>>> import numpy as np
>>> from numpy import linalg as LA
>>> np.set_printoptions(precision=2, suppress=True, linewidth=100, legacy="1.25")
>>> cent = np.array([[0.4, 0.4, -0.2, -1.5], [-1.0, -0.7, -1.1, 1.6]])
>>> rng = np.random.default_rng(98)
>>> arr = np.array([[3, 3],
...     [0, 0],
...     [2, 3],
...     [1, 1],
...     [2, 3],
...     [1, 0],
...     [2, 3],
...     [1, 1],
...     [1, 0],
...     [3, 1],
...     [3, 0],
...     [3, 1],
...     [1, 0],
...     [1, 3],
...     [0, 3],
...     [2, 1],
...     [2, 2],
...     [1, 3],
...     [1, 3],
...     [3, 3],
...     [2, 3],
...     [1, 2],
...     [3, 1],
...     [1, 1],
...     [2, 1],
...     [3, 3],
...     [3, 2],
...     [0, 0],
...     [2, 0],
...     [2, 3],
...     [3, 0],
...     [1, 3],
...     [0, 1],
...     [3, 3],
...     [1, 2],
...     [1, 3],
...     [3, 1],
...     [0, 3],
...     [2, 1],
...     [1, 3],
...     [1, 0],
...     [0, 0],
...     [0, 2],
...     [2, 0],
...     [2, 0]]) @ cent + 0.05 * rng.normal(size=(45, 4))
>>> arr.round(2) + 0
array([[-1.85, -0.96, -3.87,  0.33],
       [ 0.02,  0.05, -0.02,  0.03],
       [-2.18, -1.29, -3.72,  1.82],
       [-0.53, -0.3 , -1.35,  0.12],
       [-2.24, -1.24, -3.71,  1.78],
       [ 0.42,  0.39, -0.23, -1.37],
       [-2.17, -1.28, -3.69,  1.85],
       [-0.61, -0.32, -1.32,  0.07],
       [ 0.39,  0.46, -0.25, -1.52],
       [ 0.2 ,  0.52, -1.67, -2.91],
       [ 1.24,  1.17, -0.6 , -4.53],
       [ 0.28,  0.47, -1.72, -2.92],
       [ 0.53,  0.35, -0.13, -1.57],
       [-2.67, -1.73, -3.49,  3.38],
       [-3.  , -2.12, -3.22,  4.78],
       [-0.15,  0.1 , -1.54, -1.41],
       [-1.21, -0.61, -2.56,  0.24],
       [-2.62, -1.79, -3.43,  3.31],
       [-2.58, -1.68, -3.53,  3.26],
       [-1.79, -0.91, -3.85,  0.29],
       [-2.21, -1.3 , -3.67,  1.84],
       [-1.46, -1.01, -2.4 ,  1.65],
       [ 0.26,  0.47, -1.84, -2.93],
       [-0.61, -0.4 , -1.31,  0.16],
       [-0.27,  0.12, -1.47, -1.34],
       [-1.85, -0.92, -3.91,  0.29],
       [-0.85, -0.21, -2.8 , -1.23],
       [ 0.09,  0.  ,  0.04, -0.02],
       [ 0.74,  0.82, -0.41, -2.98],
       [-2.16, -1.3 , -3.72,  1.86],
       [ 1.13,  1.22, -0.58, -4.58],
       [-2.69, -1.69, -3.47,  3.32],
       [-1.06, -0.74, -1.09,  1.61],
       [-1.81, -0.89, -3.93,  0.36],
       [-1.57, -1.01, -2.43,  1.65],
       [-2.63, -1.69, -3.47,  3.26],
       [ 0.21,  0.53, -1.66, -2.85],
       [-2.96, -2.06, -3.22,  4.87],
       [-0.21,  0.12, -1.44, -1.29],
       [-2.53, -1.69, -3.45,  3.35],
       [ 0.36,  0.45, -0.22, -1.49],
       [-0.02, -0.06, -0.02,  0.05],
       [-1.97, -1.41, -2.21,  3.2 ],
       [ 0.82,  0.84, -0.37, -2.97],
       [ 0.8 ,  0.83, -0.33, -2.98]])
>>> def softmax(z):
...     e = np.exp(z - z.max(axis=-1, keepdims=True))
...     return e / e.sum(axis=-1, keepdims=True)
... 
>>> softmax(arr).sum(axis=1)
array([1., 1., 1., 1., 1., 1., 1., 1., 1., 1., 1., 1., 1., 1., 1., 1., 1., 1., 1., 1., 1., 1., 1.,
       1., 1., 1., 1., 1., 1., 1., 1., 1., 1., 1., 1., 1., 1., 1., 1., 1., 1., 1., 1., 1., 1.])
>>> np.round(softmax(arr[17]), 2) + 0
array([0.  , 0.01, 0.  , 0.99])
>>> np.round(softmax(10 * arr[17]), 2) + 0
array([0., 0., 0., 1.])
>>> scores = arr @ arr.T / np.sqrt(4)
>>> print(softmax(scores)[17] @ arr)
[-2.92 -2.03 -3.26  4.59]
>>> softmax(scores).round(6).argmax(axis=1)
array([14, 37, 37, 14, 37, 30, 37, 14, 30, 30, 30, 30, 30, 37, 37, 30, 14, 37, 37, 14, 37, 37, 30,
       14, 30, 14, 25, 10, 30, 37, 30, 37, 37, 14, 37, 37, 30, 37, 30, 37, 30, 37, 37, 30, 30])
>>> cent = arr[[19, 15]].astype(float)
>>> for _ in range(5):
...     labels = LA.norm(arr[:, None] - cent, axis=-1).argmin(axis=1)
...     cent = np.array([arr[labels == j].mean(axis=0) for j in range(2)])
... 
>>> print(labels)
[0 1 0 1 0 1 0 1 1 1 1 1 1 0 0 1 0 0 0 0 0 0 1 1 1 0 1 1 1 0 1 0 0 0 0 0 1 0 1 0 1 1 0 1 1]
>>> np.bincount(labels)
array([22, 23])
>>> D = LA.norm(arr[:, None] - arr[None], axis=-1)
>>> np.unravel_index(D.round(6).argmax(), D.shape)
(30, 37)
>>> print(D[30].round(6).argsort(kind="stable")[:4])
[30 10 44 43]
>>> LA.matrix_rank(D ** 2)
6
>>> (D + 1e9 * np.eye(45)).round(6).argmin(axis=1)
array([25, 27, 29,  7,  2, 40, 29,  3, 40, 36, 30,  9,  8, 31, 37, 24, 23, 35, 35, 25,  6, 34, 11,
        7, 38,  0, 15,  1, 43,  6, 10, 13, 21, 25, 21, 18,  9, 14, 24, 18,  8,  1, 39, 44, 43])
>>> [round(float(x), 2) for x in LA.svd(arr, compute_uv=False)[:3]]
[23.52, 12.5, 0.32]
>>> print(LA.matrix_rank(arr, rtol=0.1))
2
>>> G = np.cov(arr, rowvar=False)
>>> np.corrcoef(arr.T)
array([[ 1.  ,  0.99,  0.89, -0.93],
       [ 0.99,  1.  ,  0.82, -0.97],
       [ 0.89,  0.82,  1.  , -0.67],
       [-0.93, -0.97, -0.67,  1.  ]])
>>> np.argwhere(np.triu(np.abs(np.corrcoef(arr.T)) > 0.8, 1))
array([[0, 1],
       [0, 2],
       [0, 3],
       [1, 2],
       [1, 3]])
>>> G.shape
(4, 4)
>>> print(np.median(arr, axis=0))
[-0.85 -0.4  -1.84  0.16]
>>> arr.std(axis=0)
array([1.28, 0.94, 1.38, 2.42])
>>> np.polyfit(arr[:, 3], arr[:, 2], 1)
array([-0.38, -2.01])
>>> data = np.load("block5.npy")
>>> data
array([[-2.47, -0.1 , -1.84,  0.41,  0.26,  1.44, -0.03,  1.88, -0.6 , -0.55],
       [ 0.94, -1.22,  0.79, -0.81,  0.64,  2.01, -2.45,  0.88,  1.  ,  0.36],
       [ 1.17, -0.75, -0.24,  1.55, -1.81,  0.25,  1.11,  1.75,  0.56,  1.92],
       [ 0.94,  2.18, -0.02, -2.26, -1.47,  0.73,  0.13,  1.07, -1.18, -0.08],
       [-1.88, -0.97,  1.22, -1.46, -1.66, -1.66, -0.36,  0.84,  1.26, -0.17],
       [ 0.23,  1.27,  1.66,  1.09,  1.64, -1.34, -0.4 ,  2.34, -0.34, -0.39],
       [-1.53,  1.43,  0.42, -0.05,  0.52,  0.15, -0.71, -0.77, -0.04,  3.17],
       [ 0.59,  0.76, -2.13,  0.72, -0.88, -1.64, -2.54, -0.03,  0.32, -0.12],
       [-0.7 ,  1.2 ,  1.57,  1.94, -1.8 ,  1.37, -0.74, -0.85,  0.21, -1.2 ],
       [-0.12, -1.61,  0.72,  0.27, -0.64, -0.43, -0.97, -0.13, -3.33,  0.41]])
>>> x = np.array([0, 1, 3, 0, 1, 1, 2, 1, 0, 1])
>>> (data @ x).argmax()
5
>>> data @ (2 * x)
array([ -5.31,   0.27,   5.73,   5.26,  -1.34,  15.36,   8.66, -26.77,   3.87,  -4.34])
>>> print(np.einsum("ij,j->i", data, x))
[ -2.66   0.14   2.86   2.63  -0.67   7.68   4.33 -13.38   1.94  -2.17]
>>> np.allclose(data @ data.T, data.T @ data)
True
>>> print(np.allclose(data, data.T))
False
>>> (data + data.T) / 2
array([[-2.47,  0.42, -0.33,  0.68, -0.81,  0.84, -0.78,  1.23, -0.65, -0.34],
       [ 0.42, -1.22,  0.02,  0.68, -0.17,  1.64, -0.51,  0.82,  1.1 , -0.62],
       [-0.33,  0.02, -0.24,  0.76, -0.29,  0.95,  0.76, -0.19,  1.06,  1.32],
       [ 0.68,  0.68,  0.76, -2.26, -1.46,  0.91,  0.04,  0.89,  0.38,  0.1 ],
       [-0.81, -0.17, -0.29, -1.46, -1.66, -0.01,  0.08, -0.02, -0.27, -0.4 ],
       [ 0.84,  1.64,  0.95,  0.91, -0.01, -1.34, -0.13,  0.35,  0.51, -0.41],
       [-0.78, -0.51,  0.76,  0.04,  0.08, -0.13, -0.71, -1.66, -0.39,  1.1 ],
       [ 1.23,  0.82, -0.19,  0.89, -0.02,  0.35, -1.66, -0.03, -0.26, -0.13],
       [-0.65,  1.1 ,  1.06,  0.38, -0.27,  0.51, -0.39, -0.26,  0.21, -2.27],
       [-0.34, -0.62,  1.32,  0.1 , -0.4 , -0.41,  1.1 , -0.13, -2.27,  0.41]])
>>> X = np.loadtxt("mat.csv", delimiter=",")
>>> X
array([[ 0.41, -0.26, -0.11, -0.34,  0.11,  0.19],
       [-0.26,  0.17,  0.07,  0.21, -0.07, -0.12],
       [-0.11,  0.07,  0.03,  0.09, -0.03, -0.05],
       [-0.34,  0.21,  0.09,  0.28, -0.09, -0.15],
       [ 0.11, -0.07, -0.03, -0.09,  0.03,  0.05],
       [ 0.19, -0.12, -0.05, -0.15,  0.05,  0.09]])
>>> # equal to its transpose
>>> rk = LA.matrix_rank(X)
>>> rk
1
>>> N = LA.svd(X)[2][rk:].T
>>> [int(LA.matrix_rank(np.delete(X, i, axis=0))) for i in range(6)]
[1, 1, 1, 1, 1, 1]
>>> np.allclose(X @ N, 0)
True
>>> [int(LA.matrix_rank(X[:, :j + 1])) for j in range(6)]
[1, 1, 1, 1, 1, 1]
>>> labels = rng.permutation(6)
>>> labels
array([2, 3, 5, 1, 0, 4])
>>> M2 = X[labels][:, labels]
>>> print(round(LA.det(M2), 2), np.round(LA.det(X[labels]), 2))
-0.0 0.0
>>> M2
array([[ 0.03,  0.09, -0.05,  0.07, -0.11, -0.03],
       [ 0.09,  0.28, -0.15,  0.21, -0.34, -0.09],
       [-0.05, -0.15,  0.09, -0.12,  0.19,  0.05],
       [ 0.07,  0.21, -0.12,  0.17, -0.26, -0.07],
       [-0.11, -0.34,  0.19, -0.26,  0.41,  0.11],
       [-0.03, -0.09,  0.05, -0.07,  0.11,  0.03]])
>>> np.diag(M2)
array([0.03, 0.28, 0.09, 0.17, 0.41, 0.03])
>>> x = np.array([-4, -3, 1, -8, -9, 9])
>>> np.trace(M2)
1.0
>>> M2 @ M2 @ x
array([-0.29, -0.86,  0.48, -0.67,  1.05,  0.29])
>>> print(np.round((x - M2 @ x) @ (M2 @ x), 2))
-0.0
>>> M2 @ x
array([-0.29, -0.86,  0.48, -0.67,  1.05,  0.29])
>>> ev, evecs = LA.eigh(X)
>>> ev.round(2) + 0
array([0., 0., 0., 0., 0., 1.])
>>> np.round(evecs.T @ X @ evecs, 2) + 0
array([[0., 0., 0., 0., 0., 0.],
       [0., 0., 0., 0., 0., 0.],
       [0., 0., 0., 0., 0., 0.],
       [0., 0., 0., 0., 0., 0.],
       [0., 0., 0., 0., 0., 0.],
       [0., 0., 0., 0., 0., 1.]])
>>> np.unique(ev.round(6) + 0, return_counts=True)[1]
array([5, 1])
>>> np.round(LA.eigvalsh(X @ X), 2) + 0
array([0., 0., 0., 0., 0., 1.])
>>> np.round(evecs.T @ evecs, 2) + 0
array([[1., 0., 0., 0., 0., 0.],
       [0., 1., 0., 0., 0., 0.],
       [0., 0., 1., 0., 0., 0.],
       [0., 0., 0., 1., 0., 0.],
       [0., 0., 0., 0., 1., 0.],
       [0., 0., 0., 0., 0., 1.]])
>>> ev.sum(), np.trace(X)
(1.0, 1.0)
>>> np.abs(evecs[:, -1])
array([0.64, 0.41, 0.17, 0.52, 0.17, 0.29])
>>> (ev > 1e-8).sum(), (ev < -1e-8).sum()
(1, 0)
>>> feats = np.load("test13.npy")
>>> feats
array([[-2.2, -0.5,  8. , -1.1,  0.2],
       [ 0. ,  1.9, -1.5, -1.3,  0.9],
       [-0.2, -0.6, -2. ,  0.9, -0.2],
       [-0.5, -0.9,  8.5, -0.7, -0.8],
       [-1.1,  0.4, -3.5, -1.5, -2. ],
       [ 0.4, -0.5,  3. , -2.3,  0.5],
       [ 1.7, -1. ,  4. ,  0.8, -0.9],
       [-0.8, -0.5, -2.5,  0.1, -1.2],
       [ 1.4, -0.4,  2.5, -1.5,  2.3],
       [ 0.6,  0.2, -1. ,  0.4,  0.9],
       [-0.4, -0.5,  7. , -0.9,  0.8]])
>>> # column 2 dominates
>>> hat = feats @ LA.solve(feats.T @ feats, feats.T)
>>> np.allclose(hat @ hat, hat)
True
>>> np.trace(hat)
5.0
>>> print(np.diag(hat))
[0.63 0.68 0.22 0.43 0.66 0.51 0.68 0.26 0.62 0.09 0.23]
>>> hat @ feats[:, 2]
array([ 8. , -1.5, -2. ,  8.5, -3.5,  3. ,  4. , -2.5,  2.5, -1. ,  7. ])
>>> print(np.round(LA.eigvalsh(hat), 2) + 0)
[0. 0. 0. 0. 0. 0. 1. 1. 1. 1. 1.]
>>> LA.matrix_rank(np.eye(11) - hat)
6
>>> th = np.sort(rng.uniform(-2, 2, 17))
>>> J = np.c_[th, th ** 2, th ** 3] @ np.array([[-1, -7, -4, -3, 0, 4],
...     [-3, 8, -9, 6, -9, -2],
...     [-9, 0, 9, -8, -3, 5]])
>>> J
array([[ 38.75,  35.76, -65.71,  63.76, -11.37, -38.32],
       [ 35.3 ,  34.04, -60.45,  59.11, -11.13, -35.61],
       [ 33.58,  33.16, -57.83,  56.77, -11.  , -34.24],
       [ 18.94,  24.65, -34.65,  36.03,  -9.19, -22.14],
       [ 14.26,  21.34, -26.84,  28.93,  -8.23, -18.  ],
       [ 12.67,  20.11, -24.12,  26.44,  -7.84, -16.54],
       [  6.82,  14.81, -13.66,  16.68,  -5.92, -10.81],
       [  5.6 ,  13.46, -11.35,  14.46,  -5.38,  -9.5 ],
       [  3.15,  10.22,  -6.48,   9.64,  -4.  ,  -6.62],
       [  0.39,   3.54,  -0.14,   2.22,  -1.02,  -1.92],
       [  0.14,   1.59,   0.37,   0.83,  -0.3 ,  -0.85],
       [ -0.03,  -0.17,  -0.11,  -0.07,  -0.01,   0.1 ],
       [ -1.  ,  -1.45,  -2.  ,  -0.63,  -1.11,   1.3 ],
       [ -1.08,  -1.46,  -2.09,  -0.65,  -1.2 ,   1.35],
       [ -8.32,  -0.23,  -4.38,  -3.04,  -8.16,   4.93],
       [-25.69,   4.3 ,  -0.79, -11.1 , -21.48,  12.6 ],
       [-76.79,  16.07,  22.9 , -40.33, -54.48,  35.75]])
>>> # null space of dimension 3
>>> w1 = np.array([[0, -3, 1, 3],
...     [0, 2, -1, -3],
...     [-1, -2, 0, -2],
...     [-1, 2, -1, 2],
...     [1, 2, -1, 1],
...     [-3, 3, -3, -2]])
>>> c = np.array([-2, -1, 3, -1])
>>> act = np.maximum(J @ w1 + c, 0)
>>> LA.matrix_rank(act)
4
>>> print((act > 0).mean(axis=0))
[0.59 0.88 0.82 0.53]
>>> cent = np.array([[1, 2], [0, 2], [3, 0], [3, 1]])
>>> (act @ cent).round(6).argmax(axis=1)
array([0, 0, 0, 0, 0, 0, 0, 0, 0, 0, 0, 0, 1, 1, 1, 1, 1])
>>> print(w1 @ cent)
[[ 12  -3]
 [-12   1]
 [ -7  -8]
 [  2   4]
 [  1   7]
 [-18  -2]]
>>> LA.lstsq(J[:-1].T, J[-1])[2]
3
>>> J @ LA.pinv(J) @ J
array([[ 38.75,  35.76, -65.71,  63.76, -11.37, -38.32],
       [ 35.3 ,  34.04, -60.45,  59.11, -11.13, -35.61],
       [ 33.58,  33.16, -57.83,  56.77, -11.  , -34.24],
       [ 18.94,  24.65, -34.65,  36.03,  -9.19, -22.14],
       [ 14.26,  21.34, -26.84,  28.93,  -8.23, -18.  ],
       [ 12.67,  20.11, -24.12,  26.44,  -7.84, -16.54],
       [  6.82,  14.81, -13.66,  16.68,  -5.92, -10.81],
       [  5.6 ,  13.46, -11.35,  14.46,  -5.38,  -9.5 ],
       [  3.15,  10.22,  -6.48,   9.64,  -4.  ,  -6.62],
       [  0.39,   3.54,  -0.14,   2.22,  -1.02,  -1.92],
       [  0.14,   1.59,   0.37,   0.83,  -0.3 ,  -0.85],
       [ -0.03,  -0.17,  -0.11,  -0.07,  -0.01,   0.1 ],
       [ -1.  ,  -1.45,  -2.  ,  -0.63,  -1.11,   1.3 ],
       [ -1.08,  -1.46,  -2.09,  -0.65,  -1.2 ,   1.35],
       [ -8.32,  -0.23,  -4.38,  -3.04,  -8.16,   4.93],
       [-25.69,   4.3 ,  -0.79, -11.1 , -21.48,  12.6 ],
       [-76.79,  16.07,  22.9 , -40.33, -54.48,  35.75]])
